% ipython --no-banner

In [1]: import numpy as np

In [2]: np.set_printoptions(precision=2, suppress=True, linewidth=200)

In [3]: rnd = lambda a: np.round(a, 2) + 0

In [4]: E = np.loadtxt("out5.csv", delimiter=",")

In [5]: E
Out[5]: 
array([[  0.,   0.,  -1.,   2.,  -1.,   0.,   1.],
       [ -2.,  -2.,  -3.,   2.,   1.,   1.,   1.],
       [ -2.,  -4.,  -3.,   1.,   0.,   3.,   3.],
       [  0.,  -4.,  -2.,   1.,  -2.,   2.,   1.],
       [ -2.,  -3.,  -2.,  -1.,  -2.,   4.,   2.],
       [ -4.,  -5.,  -1.,  -1.,  -2.,   4.,   2.],
       [ -5.,  -3.,   1.,   0.,  -4.,   4.,   0.],
       [ -6.,  -5.,  -1.,  -2.,  -3.,   6.,   1.],
       [ -8.,  -6.,  -3.,  -1.,  -4.,   4.,  -1.],
       [ -7.,  -4.,  -1.,  -1.,  -6.,   6.,   1.],
       [ -6.,  -2.,  -3.,  -3.,  -4.,   6.,   1.],
       [ -5.,   0.,  -4.,  -3.,  -5.,   5.,   0.],
       [ -4.,   2.,  -3.,  -3.,  -5.,   5.,   1.],
       [ -5.,   4.,  -1.,  -3.,  -3.,   7.,   3.],
       [ -7.,   5.,  -3.,  -3.,  -4.,   9.,   1.],
       [ -8.,   3.,  -3.,  -5.,  -5.,  10.,   2.],
       [ -7.,   1.,  -4.,  -6.,  -5.,  10.,   4.],
       [ -6.,  -1.,  -2.,  -6.,  -6.,  11.,   6.],
       [ -8.,  -3.,  -1.,  -4.,  -8.,  13.,   7.],
       [ -9.,  -2.,   1.,  -6.,  -6.,  13.,   8.],
       [-10.,  -1.,   0.,  -7.,  -5.,  12.,   9.],
       [-11.,  -3.,   0.,  -9.,  -6.,  10.,   8.],
       [ -9.,  -5.,   1.,  -8.,  -7.,   8.,   8.],
       [ -7.,  -5.,   2., -10.,  -9.,   8.,   7.]])

In [6]: x = np.array([2, 0, 0, 0, 3, -2, 2])

In [7]: y = E @ x

In [8]: y
Out[8]: array([ -1.,  -1.,  -4.,  -8., -14., -18., -30., -31., -38., -42., -34., -35., -31., -27., -42., -47., -41., -40., -52., -46., -41., -44., -39., -43.])

In [9]: rnd(np.linalg.pinv(E) @ E)
Out[9]: 
array([[1., 0., 0., 0., 0., 0., 0.],
       [0., 1., 0., 0., 0., 0., 0.],
       [0., 0., 1., 0., 0., 0., 0.],
       [0., 0., 0., 1., 0., 0., 0.],
       [0., 0., 0., 0., 1., 0., 0.],
       [0., 0., 0., 0., 0., 1., 0.],
       [0., 0., 0., 0., 0., 0., 1.]])

In [10]: rng = np.random.default_rng(11)

In [11]: y = y + 0.3 * rng.normal(size=24)

In [12]: rnd(y)
Out[12]: array([ -0.99,  -0.59,  -3.63,  -8.15, -14.09, -18.16, -29.83, -31.02, -37.78, -42.55, -33.53, -35.03, -30.8 , -27.04, -42.11, -46.86, -40.75, -40.06, -52.05, -45.79, -41.26, -44.45, -38.88, -43.2 ])

In [13]: beta, *_ = np.linalg.lstsq(E, y)

In [14]: rnd(E.T @ (y - E @ beta))
Out[14]: array([0., 0., 0., 0., 0., 0., 0.])

In [15]: beta.round()
Out[15]: array([ 2., -0., -0., -0.,  3., -2.,  2.])

In [16]: rnd(beta)
Out[16]: array([ 2.  , -0.01, -0.05, -0.01,  3.03, -1.99,  2.  ])

In [17]: np.linalg.norm(E, axis=1).argmax()
Out[17]: np.int64(21)

In [18]: rnd(np.linalg.norm(E, 1)), rnd(np.linalg.norm(E, np.inf))
Out[18]: (np.float64(161.0), np.float64(48.0))

In [19]: rnd(np.linalg.norm(E, "nuc"))
Out[19]: np.float64(114.81)

In [20]: E[8] @ E[20]
Out[20]: np.float64(152.0)

In [21]: rnd(np.linalg.norm(E[8], 1)), rnd(np.linalg.norm(E[8], np.inf))
Out[21]: (np.float64(27.0), np.float64(8.0))

In [22]: labels = rng.permutation(7)

In [23]: B = E[:, labels] * rng.choice([-1, 1], 7)

In [24]: B
Out[24]: 
array([[  0.,   0.,   1.,   0.,  -1.,   1.,   2.],
       [ -2.,  -2.,   1.,   1.,  -3.,  -1.,   2.],
       [ -4.,  -2.,   3.,   3.,  -3.,  -0.,   1.],
       [ -4.,   0.,   1.,   2.,  -2.,   2.,   1.],
       [ -3.,  -2.,   2.,   4.,  -2.,   2.,  -1.],
       [ -5.,  -4.,   2.,   4.,  -1.,   2.,  -1.],
       [ -3.,  -5.,   0.,   4.,   1.,   4.,   0.],
       [ -5.,  -6.,   1.,   6.,  -1.,   3.,  -2.],
       [ -6.,  -8.,  -1.,   4.,  -3.,   4.,  -1.],
       [ -4.,  -7.,   1.,   6.,  -1.,   6.,  -1.],
       [ -2.,  -6.,   1.,   6.,  -3.,   4.,  -3.],
       [  0.,  -5.,   0.,   5.,  -4.,   5.,  -3.],
       [  2.,  -4.,   1.,   5.,  -3.,   5.,  -3.],
       [  4.,  -5.,   3.,   7.,  -1.,   3.,  -3.],
       [  5.,  -7.,   1.,   9.,  -3.,   4.,  -3.],
       [  3.,  -8.,   2.,  10.,  -3.,   5.,  -5.],
       [  1.,  -7.,   4.,  10.,  -4.,   5.,  -6.],
       [ -1.,  -6.,   6.,  11.,  -2.,   6.,  -6.],
       [ -3.,  -8.,   7.,  13.,  -1.,   8.,  -4.],
       [ -2.,  -9.,   8.,  13.,   1.,   6.,  -6.],
       [ -1., -10.,   9.,  12.,   0.,   5.,  -7.],
       [ -3., -11.,   8.,  10.,   0.,   6.,  -9.],
       [ -5.,  -9.,   8.,   8.,   1.,   7.,  -8.],
       [ -5.,  -7.,   7.,   8.,   2.,   9., -10.]])

In [25]: left, _, Vh = np.linalg.svd(E.T @ B)

In [26]: rnd(left @ Vh)
Out[26]: 
array([[ 0.,  1.,  0.,  0.,  0.,  0.,  0.],
       [ 1.,  0.,  0.,  0.,  0.,  0.,  0.],
       [ 0.,  0.,  0.,  0.,  1.,  0.,  0.],
       [ 0.,  0.,  0.,  0.,  0.,  0.,  1.],
       [ 0.,  0.,  0.,  0.,  0., -1.,  0.],
       [ 0.,  0.,  0.,  1.,  0.,  0.,  0.],
       [ 0.,  0.,  1.,  0.,  0.,  0.,  0.]])

In [27]: labels
Out[27]: array([1, 0, 6, 5, 2, 4, 3])

In [28]: x = np.array([2, 3, 3, -1, -3, 3, -3])

In [29]: y = E @ x

In [30]: beta, lr = np.zeros(7), 1 / np.linalg.norm(E, 2) ** 2

In [31]: for i in range(25):
    ...:     beta -= lr * E.T @ (E @ beta - y)
    ...:     if i % 5 == 0: print(i, round(np.linalg.norm(E @ beta - y), 2))
    ...: 
0 63.46
5 50.43
10 41.75
15 35.94
20 31.94

In [32]: rnd(beta)
Out[32]: array([ 0.13,  2.7 ,  0.57, -0.92, -1.04,  1.01, -0.53])

In [33]: Ac = (E - E.mean(axis=0)) / E.std(axis=0)

In [34]: rnd(Ac.std(axis=0))
Out[34]: array([1., 1., 1., 1., 1., 1., 1.])

In [35]: beta = np.linalg.lstsq(np.delete(Ac, 1, axis=1), Ac[:, 1])[0]

In [36]: rnd(1 - np.var(Ac[:, 1] - np.delete(Ac, 1, axis=1) @ beta))
Out[36]: np.float64(0.49)

In [37]: rnd(beta)
Out[37]: array([ 0.72, -0.05, -0.85,  0.62,  1.29, -0.93])

In [38]: M = np.array([[1.0, 1.0, 2.0, 1.0],
    ...:     [4.0, -2.0, 2.0, 1.0],
    ...:     [8.0, -10.0, 1.0, 2.0],
    ...:     [-8.0, 10.0, -4.0, -5.0]])

In [39]: np.allclose(M[:-1].T @ np.linalg.lstsq(M[:-1].T, M[-1])[0], M[-1])
Out[39]: True

In [40]: np.linalg.lstsq(M[:-1].T, M[-1])[2]
Out[40]: np.int32(3)

In [41]: np.unique(M.round(6), axis=0).shape
Out[41]: (4, 4)

In [42]: try:
    ...:     np.linalg.inv(M)
    ...: except np.linalg.LinAlgError as e:
    ...:     print(e)
    ...: 
Singular matrix

In [43]: labels = rng.permutation(4)

In [44]: labels
Out[44]: array([0, 2, 1, 3])

In [45]: B = M[labels][:, labels]

In [46]: np.trace(B)
Out[46]: np.float64(-5.0)

In [47]: rnd(np.sort(np.abs(np.linalg.eigvals(B))))
Out[47]: array([0., 1., 3., 3.])

In [48]: rnd(np.linalg.det(B)), rnd(np.linalg.det(M[labels]))
Out[48]: (np.float64(0.0), np.float64(0.0))
